% ipython --no-banner

In [1]: import numpy as np

In [2]: np.set_printoptions(suppress=True, linewidth=100)

In [3]: feats = np.array([[2, 2, 0, 1, 5, 4],
   ...:     [4, 5, 1, 1, 1, 2],
   ...:     [4, 1, 3, 4, 2, 0],
   ...:     [1, 4, 0, 2, 2, 0],
   ...:     [3, 3, 0, 2, 1, 3],
   ...:     [4, 5, 4, 3, 5, 1],
   ...:     [4, 3, 4, 4, 5, 1]])

In [4]: feats[3] = feats[0]

In [5]: print(feats)
[[2 2 0 1 5 4]
 [4 5 1 1 1 2]
 [4 1 3 4 2 0]
 [2 2 0 1 5 4]
 [3 3 0 2 1 3]
 [4 5 4 3 5 1]
 [4 3 4 4 5 1]]

In [6]: # rows 0 and 3 are equal

In [7]: x = np.array([-1, -2, 5, 0, 4, -3])

In [8]: rhs = feats @ x

In [9]: print(np.round(np.linalg.solve(feats.T @ feats, feats.T @ rhs), 3) + 0)
[-1. -2.  5.  0.  4. -3.]

In [10]: np.linalg.solve(feats, rhs)
LinAlgError: Last 2 dimensions of the array must be square


In [11]: rng = np.random.default_rng(41)

In [12]: rhs = rhs + 0.05 * rng.normal(size=7)

In [13]: print(rhs.round(3))
[  1.938 -10.987  17.      2.025 -14.066  23.055  27.005]

In [14]: b, *_ = np.linalg.lstsq(feats, rhs)

In [15]: print(np.round(feats.T @ (rhs - feats @ b), 3) + 0)
[0. 0. 0. 0. 0. 0.]

In [16]: print(round(np.linalg.norm(rhs - feats @ b), 3))
0.061

In [17]: print([round(float(np.linalg.norm(np.linalg.solve(feats.T @ feats + lam * np.eye(6), feats.T @ rhs))), 2) for lam in (0, 1, 10, 100)])
[7.4, 6.93, 5.11, 1.8]

In [18]: theta = np.radians(60)

In [19]: R = np.eye(6)

In [20]: R[3, 3] = R[5, 5] = np.cos(theta)

In [21]: R[3, 5], R[5, 3] = -np.sin(theta), np.sin(theta)

In [22]: print(R.round(3))
[[ 1.     0.     0.     0.     0.     0.   ]
 [ 0.     1.     0.     0.     0.     0.   ]
 [ 0.     0.     1.     0.     0.     0.   ]
 [ 0.     0.     0.     0.5    0.    -0.866]
 [ 0.     0.     0.     0.     1.     0.   ]
 [ 0.     0.     0.     0.866  0.     0.5  ]]

In [23]: Y = feats @ R.T

In [24]: print(np.allclose(np.linalg.norm(feats, axis=1), np.linalg.norm(Y, axis=1)))
True

In [25]: print(np.round(np.linalg.svd(feats, compute_uv=False), 3), np.round(np.linalg.svd(Y, compute_uv=False), 3))
[18.063  6.576  4.774  2.863  0.711  0.066] [18.063  6.576  4.774  2.863  0.711  0.066]

In [26]: print(Y.round(3))
[[ 2.     2.     0.    -2.964  5.     2.866]
 [ 4.     5.     1.    -1.232  1.     1.866]
 [ 4.     1.     3.     2.     2.     3.464]
 [ 2.     2.     0.    -2.964  5.     2.866]
 [ 3.     3.     0.    -1.598  1.     3.232]
 [ 4.     5.     4.     0.634  5.     3.098]
 [ 4.     3.     4.     1.134  5.     3.964]]

In [27]: print(np.allclose(feats @ feats.T, Y @ Y.T))
True

In [28]: print(np.linalg.matrix_rank(Y, rtol=0.1))
4

In [29]: print(np.round(np.abs(np.linalg.svd(Y)[2][-1]), 3))
[0.073 0.186 0.716 0.611 0.271 0.02 ]

In [30]: A = np.load("arr.npy")

In [31]: print(A)
[[ 2.484 -0.094  3.687  1.077 -0.721 -3.533]
 [-2.531 -0.117 -3.589 -1.089  0.839  3.405]
 [ 0.219 -0.096 -0.049 -0.249  0.07  -0.027]
 [-2.574 -0.083 -3.545 -1.092  0.608  3.225]
 [-0.01   0.028 -0.122 -0.007 -0.047  0.059]
 [-1.406  0.051 -1.734 -0.392  0.423  1.693]
 [ 2.675 -0.013  3.763  1.04  -0.747 -3.332]
 [ 3.932 -0.065  5.187  1.63  -0.966 -5.158]
 [-2.716 -0.148 -3.654 -1.115  0.835  3.505]
 [-1.389  0.003 -1.793 -0.373  0.487  1.635]
 [ 3.725 -0.142  5.39   1.621 -1.081 -5.032]
 [-3.841  0.099 -5.458 -1.494  1.233  5.034]
 [ 2.736  0.022  3.658  0.817 -0.763 -3.462]
 [ 1.41   0.141  1.813  0.589 -0.37  -1.734]
 [ 3.986 -0.032  5.512  1.424 -1.254 -5.214]
 [-1.204  0.048 -1.809 -0.581  0.482  1.671]
 [-2.656 -0.021 -3.653 -0.951  0.804  3.436]
 [-0.063 -0.081 -0.041 -0.029  0.039 -0.011]
 [-0.02   0.026  0.107  0.002  0.016 -0.044]
 [-3.772  0.029 -5.555 -1.467  1.003  4.997]
 [ 4.077 -0.131  5.41   1.65  -1.241 -5.084]
 [-1.466  0.105 -1.906 -0.485  0.549  1.542]
 [-3.841 -0.001 -5.415 -1.425  1.21   4.905]
 [ 2.547  0.158  3.536  1.019 -0.875 -3.353]
 [-3.876  0.083 -5.356 -1.628  1.364  5.28 ]
 [-0.014 -0.021  0.013  0.037  0.137 -0.108]
 [ 2.441  0.028  3.6    1.043 -0.885 -3.473]
 [ 1.277 -0.012  1.718  0.535 -0.536 -1.816]
 [-0.022  0.06   0.03  -0.084  0.01  -0.048]
 [-3.914  0.041 -5.161 -1.482  1.176  5.104]
 [ 3.934  0.003  5.369  1.495 -1.287 -5.356]
 [-1.379  0.12  -1.965 -0.424  0.305  1.744]
 [-1.442 -0.037 -1.799 -0.456  0.43   1.739]
 [-4.073 -0.003 -5.484 -1.625  1.083  5.022]
 [-1.332  0.056 -1.686 -0.449  0.499  1.644]
 [-1.343 -0.105 -1.744 -0.544  0.363  1.948]
 [-4.029 -0.003 -5.346 -1.515  0.999  5.202]]

In [32]: x = np.array([0, 1, 3, 2, 2, 3])

In [33]: h = np.maximum(A @ x, 0)

In [34]: print(np.flatnonzero(h > 1e-9))
[ 0  6  7 10 12 13 14 18 20 23 25 26 30 34 35]

In [35]: print(np.round(A.T @ h, 3))
[ 41.037  -0.454  56.901  16.456 -12.099 -53.745]

In [36]: lab = A[:, 4] > np.median(A[:, 4])

In [37]: f = A[lab].mean(axis=0) - A[~lab].mean(axis=0)

In [38]: print(f.round(3))
[-4.42   0.005 -6.047 -1.703  1.336  5.756]

In [39]: print(lab.astype(int))
[0 1 0 1 0 1 0 0 1 1 0 1 0 0 0 1 1 0 0 1 0 1 1 0 1 0 0 0 0 1 0 0 1 1 1 1 1]

In [40]: print(((A - A.mean(axis=0)) @ f > 0).astype(int))
[0 1 0 1 0 1 0 0 1 1 0 1 0 0 0 1 1 0 0 1 0 1 1 0 1 0 0 0 0 1 0 1 1 1 1 1 1]

In [41]: proj = A @ np.linalg.solve(A.T @ A, A.T)

In [42]: print(np.round(proj @ A[:, 0], 3))
[ 2.484 -2.531  0.219 -2.574 -0.01  -1.406  2.675  3.932 -2.716 -1.389  3.725 -3.841  2.736  1.41
  3.986 -1.204 -2.656 -0.063 -0.02  -3.772  4.077 -1.466 -3.841  2.547 -3.876 -0.014  2.441  1.277
 -0.022 -3.914  3.934 -1.379 -1.442 -4.073 -1.332 -1.343 -4.029]

In [43]: Xc = (A - A.mean(axis=0)) / A.std(axis=0)

In [44]: print(np.round(Xc.std(axis=0), 3))
[1. 1. 1. 1. 1. 1.]

In [45]: b = np.linalg.lstsq(np.delete(Xc, 0, axis=1), Xc[:, 0])[0]

In [46]: print(b.round(3) + 0)
[ 0.     0.547 -0.102 -0.003 -0.551]

In [47]: mat = np.load("dump.npy")

In [48]: print(mat)
[[ 4  4  4  4  4  4  4  4]
 [ 4  8  8  8  8  8  8  8]
 [ 4  8 12 12 12 12 12 12]
 [ 4  8 12 16 16 16 16 16]
 [ 4  8 12 16 20 20 20 20]
 [ 4  8 12 16 20 24 24 24]
 [ 4  8 12 16 20 24 28 28]
 [ 4  8 12 16 20 24 28 32]]

In [49]: Y = mat + rng.integers(-2, 3, (8, 1)) @ rng.integers(-2, 3, (1, 8))

In [50]: print(Y)
[[ 2  8  4  2  0  4  2  4]
 [ 3 10  8  7  6  8  7  8]
 [ 6  4 12 14 16 12 14 12]
 [ 5  6 12 17 18 16 17 16]
 [ 4  8 12 16 20 20 20 20]
 [ 3 10 12 15 18 24 23 24]
 [ 2 12 12 14 16 24 26 28]
 [ 3 10 12 15 18 24 27 32]]

In [51]: print(np.linalg.matrix_rank(Y - mat, tol=1e-8))
1

In [52]: print(np.round(np.linalg.svd(Y - mat, compute_uv=False), 3) + 0)
[13.266  0.     0.     0.     0.     0.     0.     0.   ]

In [53]: q, vecs = np.linalg.qr(Y[:, :2])[0], np.linalg.qr(Y[:, 2:])[0]

In [54]: s = np.linalg.svd(q.T @ vecs, compute_uv=False)

In [55]: print((s > 0.9).sum())
2

In [56]: print(round(float(np.linalg.norm(q @ q.T - vecs @ vecs.T, 2)), 3))
1.0

In [57]: print(s.round(3))
[1.    0.965]
